$ python -q
>>> import numpy as np
>>> np.set_printoptions(precision=3, suppress=True, linewidth=120, sign=" ")
>>> def rnd(a):
...     return np.round(a, 3) + 0
... 
>>> F = np.loadtxt("block5.csv", delimiter=",")
>>> rnd(F)
array([[-34.032, -55.509,  -9.718,  20.322,  21.248,  -9.102],
       [-27.285, -46.789,  -8.643,  14.808,  18.604,  -6.156],
       [-24.65 , -43.294,  -8.17 ,  12.771,  17.537,  -5.069],
       [-18.539, -34.928,  -6.931,   8.353,  14.952,  -2.72 ],
       [-17.812, -33.905,  -6.768,   7.861,  14.632,  -2.46 ],
       [-17.434, -33.37 ,  -6.682,   7.608,  14.464,  -2.327],
       [-11.266, -24.297,  -5.102,   3.84 ,  11.558,  -0.363],
       [-10.379, -22.926,  -4.843,   3.365,  11.106,  -0.121],
       [ -9.576, -21.666,  -4.599,   2.952,  10.686,   0.086],
       [ -6.935, -17.363,  -3.727,   1.73 ,   9.211,   0.68 ],
       [ -5.245, -14.438,  -3.097,   1.083,   8.162,   0.966],
       [ -5.135, -14.243,  -3.054,   1.046,   8.09 ,   0.982],
       [ -4.186, -12.508,  -2.664,   0.746,   7.439,   1.095],
       [ -1.951,  -8.014,  -1.606,   0.273,   5.61 ,   1.169],
       [ -1.868,  -7.831,  -1.562,   0.264,   5.528,   1.164],
       [ -1.699,  -7.448,  -1.468,   0.247,   5.357,   1.151],
       [ -0.025,  -2.74 ,  -0.33 ,   0.305,   2.845,   0.683],
       [  0.033,  -2.479,  -0.272,   0.317,   2.666,   0.635],
       [  0.204,  -0.708,   0.037,   0.298,   1.111,   0.221],
       [  0.054,  -0.094,   0.025,   0.08 ,   0.201,   0.031],
       [ -0.048,   0.065,  -0.026,  -0.074,  -0.162,  -0.021],
       [ -0.549,   0.254,  -0.421,  -0.997,  -1.437,  -0.054],
       [ -1.14 ,  -0.024,  -1.112,  -2.524,  -2.65 ,   0.196],
       [ -2.02 ,  -1.053,  -2.68 ,  -6.128,  -4.48 ,   1.175],
       [ -2.307,  -1.574,  -3.422,  -7.905,  -5.179,   1.742],
       [ -3.044,  -5.093,  -8.753, -21.706,  -9.215,   6.811],
       [ -2.926,  -6.224, -10.69 , -27.055, -10.493,   8.93 ],
       [ -2.238,  -8.326, -14.702, -38.554, -13.009,  13.626],
       [ -1.879,  -8.994, -16.111, -42.709, -13.867,  15.358],
       [ -0.37 , -10.934, -20.676, -56.507, -16.585,  21.199],
       [ -0.17 , -11.134, -21.193, -58.099, -16.889,  21.881],
       [  1.117, -12.235, -24.236, -67.581, -18.667,  25.965]])
>>> gram = F.T @ F
>>> rnd(np.linalg.eigvalsh(gram)[::-1])
array([ 23966.344,  19397.46 ,    273.76 ,      0.   ,      0.   ,      0.   ])
>>> rnd(np.trace(gram)), rnd((F ** 2).sum())
(np.float64(43637.565), np.float64(43637.565))
>>> np.linalg.matrix_rank(gram)
np.int64(3)
>>> (F @ F.T).shape
(32, 32)
>>> rnd(np.diag(gram))
array([  3970.005,  13889.41 ,   2643.22 ,  16782.563,   4023.898,   2328.469])
>>> E = np.loadtxt("dump.csv", delimiter=",")
>>> E
array([[ 9.,  0.,  0., -9.],
       [ 0.,  0.,  0.,  0.],
       [ 0.,  0.,  0.,  0.],
       [ 0.,  0.,  0.,  0.],
       [ 6.,  0.,  2.,  0.]])
>>> dist = np.linalg.norm(F[:, None] - F[None], axis=-1)
>>> dist.shape
(32, 32)
>>> dist.mean(axis=1).argmax()
np.int64(31)
>>> dist[15].round(6).argsort(kind="stable")[:4]
array([ 15,  14,  13,  16])
>>> (dist + 1e9 * np.eye(32)).round(6).argmin(axis=1)
array([  1,   2,   1,   4,   5,   4,   7,   8,   7,  10,  11,  10,  11,  14,  13,  14,  17,  16,  19,  20,  19,  20,
        21,  24,  23,  26,  25,  28,  27,  30,  29,  30])
>>> out = E[0, 0] * E[1:] - np.outer(E[1:, 0], E[0])
>>> out
array([[  0.,   0.,   0.,   0.],
       [  0.,   0.,   0.,   0.],
       [  0.,   0.,   0.,   0.],
       [  0.,   0.,  18.,  54.]])
>>> np.linalg.matrix_rank(out), np.linalg.matrix_rank(E)
(np.int64(1), np.int64(2))
>>> x = np.array([-1, 2, -2, -2])
>>> E @ x
array([  9.,   0.,   0.,   0., -10.])
>>> (E * x).sum(axis=1)
array([  9.,   0.,   0.,   0., -10.])
>>> E @ np.eye(4)[3]
array([-9.,  0.,  0.,  0.,  0.])
>>> def softmax(z):
...     e = np.exp(z - z.max(axis=-1, keepdims=True))
...     return e / e.sum(axis=-1, keepdims=True)
... 
>>> softmax(E[1])
array([ 0.25,  0.25,  0.25,  0.25])
>>> softmax(10 * E[1])
array([ 0.25,  0.25,  0.25,  0.25])
>>> scores = E @ E.T / np.sqrt(4)
>>> rnd(softmax(scores + np.triu(np.full(scores.shape, -np.inf), 1)))
array([[ 1.   ,  0.   ,  0.   ,  0.   ,  0.   ],
       [ 0.5  ,  0.5  ,  0.   ,  0.   ,  0.   ],
       [ 0.333,  0.333,  0.333,  0.   ,  0.   ],
       [ 0.25 ,  0.25 ,  0.25 ,  0.25 ,  0.   ],
       [ 0.999,  0.   ,  0.   ,  0.   ,  0.001]])
>>> U, sigma, Vt = np.linalg.svd(E)
>>> V = Vt[:(sigma > 1e-8).sum()]
>>> rng = np.random.default_rng(5107)
>>> x = E[4] + 5 * E[3] + rng.integers(2) * np.eye(4)[2]
>>> x
array([ 6.,  0.,  3.,  0.])
>>> rnd(np.diag(V.T @ V))
array([ 0.909,  0.   ,  0.182,  0.909])
>>> feats = np.loadtxt("a.csv", delimiter=",")
>>> feats
array([[-3., -1.,  0.],
       [-2.,  3.,  0.],
       [ 0.,  0.,  1.]])
>>> # 2 blocks once reordered
>>> (np.linalg.matrix_power((feats != 0) + (feats.T != 0) + np.eye(3), 3) > 0).astype(int)
array([[ 1,  1,  0],
       [ 1,  1,  0],
       [ 0,  0,  1]])
>>> (feats != 0).astype(int)
array([[ 1,  1,  0],
       [ 1,  1,  0],
       [ 0,  0,  1]])
>>> np.flatnonzero(np.linalg.matrix_power((feats != 0) + (feats.T != 0) + np.eye(3), 3)[0])
array([ 0,  1])
>>> u = np.array([2, -1, -5])
>>> out = feats + np.outer(u, np.eye(3)[2])
>>> np.linalg.matrix_rank(out - feats)
np.int64(1)
>>> out
array([[-3., -1.,  2.],
       [-2.,  3., -1.],
       [ 0.,  0., -4.]])
>>> vals, V = np.linalg.eig(feats)
>>> rnd(np.sort(np.linalg.eigvals(feats.T)))
array([-3.317,  1.   ,  3.317])
>>> rnd(np.sort(np.linalg.eigvals(np.linalg.inv(feats))))
array([-0.302,  0.302,  1.   ])
>>> np.prod(vals)
np.float64(-11.0)
>>> rnd(vals)
array([-3.317,  3.317,  1.   ])
>>> U, sigma, Vt = np.linalg.svd(F)
>>> rnd(sigma)
array([ 154.811,  139.275,   16.546,    0.   ,    0.   ,    0.   ])
>>> np.argmax(sigma[:-1] / (sigma[1:] + 1e-6)) + 1
np.int64(3)
>>> out = U[:, :3] @ np.diag(sigma[:3]) @ Vt[:3]
>>> rnd(np.linalg.norm(F - out, 2)), rnd(sigma[3])
(np.float64(0.0), np.float64(0.0))
